In [1]: import numpy as np

In [2]: np.set_printoptions(precision=3, suppress=True, linewidth=100)

In [3]: rng = np.random.default_rng(48)

In [4]: K = np.eye(6, dtype=int)[rng.permutation(6)] * np.array([1, -2, -1, -1, -2, 2])

In [5]: K
Out[5]: 
array([[ 0,  0,  0, -1,  0,  0],
       [ 0,  0,  0,  0,  0,  2],
       [ 0,  0, -1,  0,  0,  0],
       [ 0,  0,  0,  0, -2,  0],
       [ 1,  0,  0,  0,  0,  0],
       [ 0, -2,  0,  0,  0,  0]])

In [6]: (np.linalg.matrix_power((K != 0) + (K.T != 0) + np.eye(6), 6) > 0).astype(int)
Out[6]: 
array([[1, 0, 0, 1, 1, 0],
       [0, 1, 0, 0, 0, 1],
       [0, 0, 1, 0, 0, 0],
       [1, 0, 0, 1, 1, 0],
       [1, 0, 0, 1, 1, 0],
       [0, 1, 0, 0, 0, 1]])

In [7]: np.flatnonzero(np.linalg.matrix_power((K != 0) + (K.T != 0) + np.eye(6), 6)[5])
Out[7]: array([1, 5])

In [8]: feats = np.load("out1.npy")

In [9]: feats
Out[9]: 
array([[-0.772, -0.578, -0.265],
       [ 0.636, -0.702, -0.322],
       [ 0.   , -0.417,  0.909]])

In [10]: # columns are unit length and at right angles

In [11]: other = np.linalg.inv(feats)

In [12]: np.round(np.linalg.inv(other), 3) + 0
Out[12]: 
array([[-0.772, -0.578, -0.265],
       [ 0.636, -0.702, -0.322],
       [ 0.   , -0.417,  0.909]])

In [13]: np.round(np.linalg.det(feats) * other, 3) + 0
Out[13]: 
array([[-0.772,  0.636,  0.   ],
       [-0.578, -0.702, -0.417],
       [-0.265, -0.322,  0.909]])

In [14]: other.round(3) + 0
Out[14]: 
array([[-0.772,  0.636,  0.   ],
       [-0.578, -0.702, -0.417],
       [-0.265, -0.322,  0.909]])

In [15]: round(float(np.linalg.cond(feats)), 3)
Out[15]: 1.0

In [16]: np.allclose(other, feats.T)
Out[16]: True

In [17]: round(np.linalg.slogdet(feats)[0], 3)
Out[17]: np.float64(1.0)

In [18]: other = feats + rng.integers(-2, 3, (3, 1)) @ rng.integers(-2, 3, (1, 3))

In [19]: other
Out[19]: 
array([[-2.772, -4.578, -4.265],
       [ 1.636,  1.298,  1.678],
       [ 2.   ,  3.583,  4.909]])

In [20]: other - feats
Out[20]: 
array([[-2., -4., -4.],
       [ 1.,  2.,  2.],
       [ 2.,  4.,  4.]])

In [21]: np.abs(other - feats).sum(axis=1)
Out[21]: array([10.,  5., 10.])

In [22]: F = np.load("mat.npy")

In [23]: F
Out[23]: 
array([[ 0, -1,  1,  0, -2],
       [ 2,  1,  3,  2,  0],
       [ 0, -1,  1,  0, -2]])

In [24]: Uu, sigma, Vt = np.linalg.svd(F)

In [25]: evecs = Vt[:(sigma > 1e-8).sum()]

In [26]: x0 = F[1] + 2 * F[2] + rng.integers(2) * np.eye(5)[1]

In [27]: x0
Out[27]: array([ 2.,  0.,  5.,  2., -4.])

In [28]: np.linalg.matrix_rank(np.vstack([F, x0]))
Out[28]: np.int64(3)

In [29]: round(float(np.linalg.norm(x0 - evecs.T @ evecs @ x0)), 3)
Out[29]: 0.855

In [30]: np.diag(evecs.T @ evecs)
Out[30]: array([0.231, 0.269, 0.577, 0.231, 0.692])

In [31]: other = np.array([[3, 2, 1], [2, 3, 0]])

In [32]: Z = np.kron(other, F)

In [33]: round(float(np.linalg.norm(Z, 2)), 3), round(float(np.linalg.norm(other, 2) * np.linalg.norm(F, 2)), 3)
Out[33]: (22.087, 22.087)

In [34]: Z.shape
Out[34]: (6, 15)

In [35]: X = np.array([[5.0, 0.0, 4.0, 0.0],
    ...:     [0.0, 5.0, 0.0, 4.0],
    ...:     [4.0, 0.0, 5.0, 0.0],
    ...:     [0.0, 4.0, 0.0, 5.0]])

In [36]: evals, evecs = np.linalg.eigh(X)

In [37]: x0 = np.array([0, 1, 1, -2])

In [38]: evecs * np.sqrt(evals) @ evecs.T
Out[38]: 
array([[2., 0., 1., 0.],
       [0., 2., 0., 1.],
       [1., 0., 2., 0.],
       [0., 1., 0., 2.]])

In [39]: evecs * np.maximum(evals, 0) @ evecs.T
Out[39]: 
array([[5., 0., 4., 0.],
       [0., 5., 0., 4.],
       [4., 0., 5., 0.],
       [0., 4., 0., 5.]])

In [40]: evecs * np.abs(evals) @ evecs.T
Out[40]: 
array([[5., 0., 4., 0.],
       [0., 5., 0., 4.],
       [4., 0., 5., 0.],
       [0., 4., 0., 5.]])

In [41]: x0 @ X @ x0
Out[41]: np.float64(14.0)

In [42]: np.abs(X).sum(axis=1).max(), np.abs(evals).max()
Out[42]: (np.float64(9.0), np.float64(9.0))
